$ python -q
>>> import numpy as np
>>> import numpy.linalg as la
>>> np.set_printoptions(suppress=True, linewidth=100)
>>> K = np.load("case14.npy")
>>> print(K)
[[35 17 15 18]
 [17 29 25 23]
 [15 25 25 15]
 [18 23 15 26]]
>>> rng = np.random.default_rng(59)
>>> lab = rng.permutation(4)
>>> print(lab)
[2 3 0 1]
>>> B = K[lab][:, lab]
>>> print(round(la.det(B), 3), np.round(la.det(K[lab]), 3))
0.0 -0.0
>>> print(np.round(np.sort(np.abs(la.eigvals(B))), 3) + 0)
[ 0.    10.065 19.346 85.589]
>>> print(np.diag(B))
[25 26 35 29]
>>> print(np.einsum("ii->", K))
115
>>> print(round(float(la.eigvals(K).sum().real), 3))
115.0
>>> print(np.einsum("ij,ji->", K, K))
7801
>>> print(np.round(la.det(K.T), 3))
-0.0
>>> print(np.kron(np.eye(2, dtype=int), K))
[[35 17 15 18  0  0  0  0]
 [17 29 25 23  0  0  0  0]
 [15 25 25 15  0  0  0  0]
 [18 23 15 26  0  0  0  0]
 [ 0  0  0  0 35 17 15 18]
 [ 0  0  0  0 17 29 25 23]
 [ 0  0  0  0 15 25 25 15]
 [ 0  0  0  0 18 23 15 26]]
>>> print(round(la.det(2 * K), 3), round(float(la.det(K)), 3))
-0.0 -0.0
>>> data = np.load("mat.npy")
>>> print(data)
[[0 2 0 2]
 [0 0 1 2]
 [0 0 1 1]
 [0 0 0 0]]
>>> print(round(float(np.trace(la.pinv(data) @ data)), 3))
3.0
>>> print(np.round(data @ la.pinv(data) @ data, 3) + 0)
[[0. 2. 0. 2.]
 [0. 0. 1. 2.]
 [0. 0. 1. 1.]
 [0. 0. 0. 0.]]
>>> print(np.round(la.norm(data, 2) / la.norm(data), 3))
0.892
>>> T = np.stack([data, 3 * data, data[::-1]])
>>> print(la.matrix_rank(T.reshape(3, -1)))
2
>>> print(T.shape)
(3, 4, 4)
>>> print(T.sum(axis=0))
[[0 8 0 8]
 [0 0 5 9]
 [0 0 5 6]
 [0 2 0 2]]
>>> print(la.matrix_rank(T))
[3 3 3]
>>> Uu, sv, Vt = la.svd(data)
>>> vecs = Vt[:(sv > 1e-8).sum()]
>>> x = data[3] + -1 * data[2] + rng.integers(2) * np.eye(4)[0]
>>> print(x)
[ 1.  0. -1. -1.]
>>> print(round(la.norm(x - vecs.T @ vecs @ x), 3))
1.0
>>> print(la.matrix_rank(np.vstack([data, x])))
4
>>> print(np.round(vecs.T @ vecs, 3) + 0)
[[0. 0. 0. 0.]
 [0. 1. 0. 0.]
 [0. 0. 1. 0.]
 [0. 0. 0. 1.]]
>>> feats = np.load("out1.npy")
>>> print(feats.round(3))
[[ 0.803 -1.681  0.728]
 [ 1.25  -0.078 -1.56 ]
 [-1.339 -1.081 -1.019]]
>>> print(np.round(feats.T @ feats, 3) + 0)
[[4. 0. 0.]
 [0. 4. 0.]
 [0. 0. 4.]]
>>> print(np.round(feats @ feats.T, 3) + 0)
[[4. 0. 0.]
 [0. 4. 0.]
 [0. 0. 4.]]
>>> def softmax(z):
...     e = np.exp(z - z.max(axis=-1, keepdims=True))
...     return e / e.sum(axis=-1, keepdims=True)
... 
>>> print(np.round(softmax(feats[2]), 3))
[0.272 0.352 0.375]
>>> print(np.round(softmax(feats[2] + 3), 3))
[0.272 0.352 0.375]
>>> scores = feats @ feats.T / np.sqrt(3)
>>> print(np.round(softmax(scores), 3))
[[0.834 0.083 0.083]
 [0.083 0.834 0.083]
 [0.083 0.083 0.834]]
>>> T = np.stack([feats, 4 * feats, feats[::-1]])
>>> print(T.shape)
(3, 3, 3)
>>> print(np.round(la.det(T), 3))
[  -8. -512.    8.]
>>> print((T @ feats.T).shape)
(3, 3, 3)
>>> print(la.matrix_rank(T))
[3 3 3]
>>> B = la.inv(feats)
>>> print(round(float(la.det(feats) * la.det(B)), 3))
1.0
>>> print((np.abs(B) > 1e-9).astype(int))
[[1 1 1]
 [1 1 1]
 [1 1 1]]
>>> print(B.round(3))
[[ 0.201  0.312 -0.335]
 [-0.42  -0.019 -0.27 ]
 [ 0.182 -0.39  -0.255]]
>>> mat = np.load("m.npy")
>>> print(mat)
[[0. 0. 1.]
 [0. 0. 2.]
 [1. 2. 0.]]
>>> # null space of dimension 1
>>> lab = rng.permutation(3)
>>> print(lab)
[0 2 1]
>>> B = mat[lab][:, lab]
>>> print(B)
[[0. 1. 0.]
 [1. 0. 2.]
 [0. 2. 0.]]
>>> print(np.diag(B))
[0. 0. 0.]
>>> print(np.trace(B))
0.0
>>> print(np.round(np.sort(np.abs(la.eigvals(B))), 3) + 0)
[0.    2.236 2.236]
>>> w, vecs = la.eigh(mat)
>>> print(np.round(vecs.T @ mat @ vecs, 3) + 0)
[[-2.236  0.     0.   ]
 [ 0.     0.     0.   ]
 [ 0.     0.     2.236]]
>>> print(np.round(la.svd(mat, compute_uv=False), 3))
[2.236 2.236 0.   ]
>>> print(np.round(vecs @ np.diag(w) @ vecs.T, 3) + 0)
[[0. 0. 1.]
 [0. 0. 2.]
 [1. 2. 0.]]
>>> print(np.round(vecs.T @ vecs, 3) + 0)
[[1. 0. 0.]
 [0. 1. 0.]
 [0. 0. 1.]]
>>> print(np.abs(vecs[:, -1]).round(6).argmax())
2
>>> print((w > 1e-8).sum(), (w < -1e-8).sum())
1 1
>>> A = np.load("sample16.npy")
>>> print(A)
[[ 6.986  9.986  9.986  8.986  3.329]
 [ 2.425  5.425  5.425  4.425  1.808]
 [-3.767 -0.767 -0.767 -1.767 -0.256]
 [ 2.473  5.473  5.473  4.473  1.824]
 [-1.398  1.602  1.602  0.602  0.534]
 [ 2.395  5.395  5.395  4.395  1.798]
 [ 8.406 11.406 11.406 10.406  3.802]
 [ 3.117  6.117  6.117  5.117  2.039]
 [ 0.007  3.007  3.007  2.007  1.002]
 [ 2.956  5.956  5.956  4.956  1.985]
 [ 1.492  4.492  4.492  3.492  1.497]
 [ 0.022  3.022  3.022  2.022  1.007]
 [ 1.024  4.024  4.024  3.024  1.341]
 [-0.204  2.796  2.796  1.796  0.932]]
>>> B = A / np.sqrt((A ** 2).mean(axis=1, keepdims=True))
>>> print(la.matrix_rank(A - A.mean(axis=1, keepdims=True)))
2
>>> print(la.matrix_rank(B) == la.matrix_rank(A))
True
>>> basis = A[[7, 13]].astype(float)
>>> for _ in range(3):
...     lab = la.norm(A[:, None] - basis, axis=-1).argmin(axis=1)
...     basis = np.array([A[lab == j].mean(axis=0) for j in range(2)])
... 
>>> print(lab)
[0 0 1 0 1 0 0 0 1 0 1 1 1 1]
>>> print(np.bincount(lab))
[7 7]
>>> print(np.round(basis[1] - basis[0], 3))
[-4.512 -4.512 -4.512 -4.512 -1.504]
>>> lab = A[:, 3] > np.median(A[:, 3])
>>> f = A[lab].mean(axis=0) - A[~lab].mean(axis=0)
>>> print(((A - A.mean(axis=0)) @ f > 0).astype(int))
[1 1 0 1 0 1 1 1 0 1 0 0 0 0]
>>> print(np.argsort(-np.abs(f).round(6), kind="stable"))
[0 1 2 3 4]
>>> cen = A - A.mean(axis=0)
>>> vecs = la.svd(cen)[2][:2]
>>> B = cen - cen @ vecs.T @ vecs
>>> print(la.norm(B, axis=1).round(6).argmax())
0
>>> print(np.round((cen @ vecs.T).std(axis=0), 3) + 0)
[6.109 0.   ]
>>> x = np.array([2, 1, -3, 2, -1])
>>> h = np.maximum(A @ x, 0)
>>> print(np.round(np.maximum(A @ (3 * x), 0), 3))
[25.929  3.126  0.     3.366  0.     2.976 33.03   6.585  0.     5.781  0.     0.     0.     0.   ]
>>> print(np.flatnonzero(h > 1e-9))
[0 1 3 5 6 7 9]
>>> print(np.round(A.T @ h, 3))
[173.145 253.938 253.938 227.007  84.647]
>>> m1 = np.array([[3, 0, 3, 0], [0, 3, 0, 3], [3, 0, 3, 0], [0, 3, 0, 3]])
>>> rk = la.matrix_rank(m1)
>>> print(rk)
2
>>> null = la.svd(m1)[2][rk:].T
>>> print(np.allclose(m1 @ null, 0))
True
>>> print([int(la.matrix_rank(m1[:i])) for i in range(1, len(m1) + 1)])
[1, 2, 2, 2]
>>> print(null.shape)
(4, 2)
>>> print(la.matrix_rank(m1.T @ m1), la.matrix_rank(m1 @ m1.T))
2 2
>>> print(np.round(m1 @ null, 3) + 0)
[[0. 0.]
 [0. 0.]
 [0. 0.]
 [0. 0.]]
>>> print(np.round(null @ null.T, 3))
[[ 0.5  0.  -0.5  0. ]
 [ 0.   0.5  0.  -0.5]
 [-0.5  0.   0.5  0. ]
 [ 0.  -0.5  0.   0.5]]
>>> X = np.array([[-2, 1, 0, -1],
...     [-1, 3, -3, -1],
...     [3, -1, -1, 1],
...     [3, 1, 1, 0],
...     [-1, 2, -1, -2],
...     [-2, 2, -3, -3]])
>>> print(X)
[[-2  1  0 -1]
 [-1  3 -3 -1]
 [ 3 -1 -1  1]
 [ 3  1  1  0]
 [-1  2 -1 -2]
 [-2  2 -3 -3]]
>>> B = X / la.norm(X, axis=1, keepdims=True)
>>> cov = B @ B.T
>>> print((cov - 2 * np.eye(6)).round(6).argmax(axis=1))
[4 5 3 2 5 4]
>>> print(np.round(la.norm(B, axis=1), 3))
[1. 1. 1. 1. 1. 1.]
>>> print((np.abs(cov) > 0.9).astype(int))
[[1 0 1 0 0 0]
 [0 1 0 0 0 0]
 [1 0 1 0 0 0]
 [0 0 0 1 0 0]
 [0 0 0 0 1 1]
 [0 0 0 0 1 1]]
>>> print(cov[1].round(3))
[ 0.548  1.    -0.258 -0.202  0.849  0.877]
>>> print(cov.round(3))
[[ 1.     0.548 -0.943 -0.615  0.775  0.721]
 [ 0.548  1.    -0.258 -0.202  0.849  0.877]
 [-0.943 -0.258  1.     0.609 -0.548 -0.453]
 [-0.615 -0.202  0.609  1.    -0.191 -0.414]
 [ 0.775  0.849 -0.548 -0.191  1.     0.93 ]
 [ 0.721  0.877 -0.453 -0.414  0.93   1.   ]]
>>> Uu, sv, Vt = la.svd(cov)
>>> vecs = Vt[:(sv > 1e-8).sum()]
>>> x = cov[4] + -1 * cov[5] + rng.integers(2) * np.eye(6)[0]
>>> print(x.round(3))
[ 0.054 -0.029 -0.095  0.223  0.07  -0.07 ]
>>> print(np.round(np.diag(vecs.T @ vecs), 3))
[0.362 0.991 0.62  0.907 0.469 0.651]
>>> print(la.matrix_rank(np.vstack([cov, x])))
4
>>> print(X.reshape(2, -1))
[[-2  1  0 -1 -1  3 -3 -1  3 -1 -1  1]
 [ 3  1  1  0 -1  2 -1 -2 -2  2 -3 -3]]
>>> print(X.reshape(-1, 2))
[[-2  1]
 [ 0 -1]
 [-1  3]
 [-3 -1]
 [ 3 -1]
 [-1  1]
 [ 3  1]
 [ 1  0]
 [-1  2]
 [-1 -2]
 [-2  2]
 [-3 -3]]
>>> T = X.reshape(6, 2, -1)
>>> print(T[:, 0])
[[-2  1]
 [-1  3]
 [ 3 -1]
 [ 3  1]
 [-1  2]
 [-2  2]]
>>> print(T.sum(axis=1))
[[-2  0]
 [-4  2]
 [ 2  0]
 [ 4  1]
 [-2  0]
 [-5 -1]]
>>> print(np.einsum("ihd,ihd->ih", T, T))
[[ 5  1]
 [10 10]
 [10  2]
 [10  1]
 [ 5  5]
 [ 8 18]]
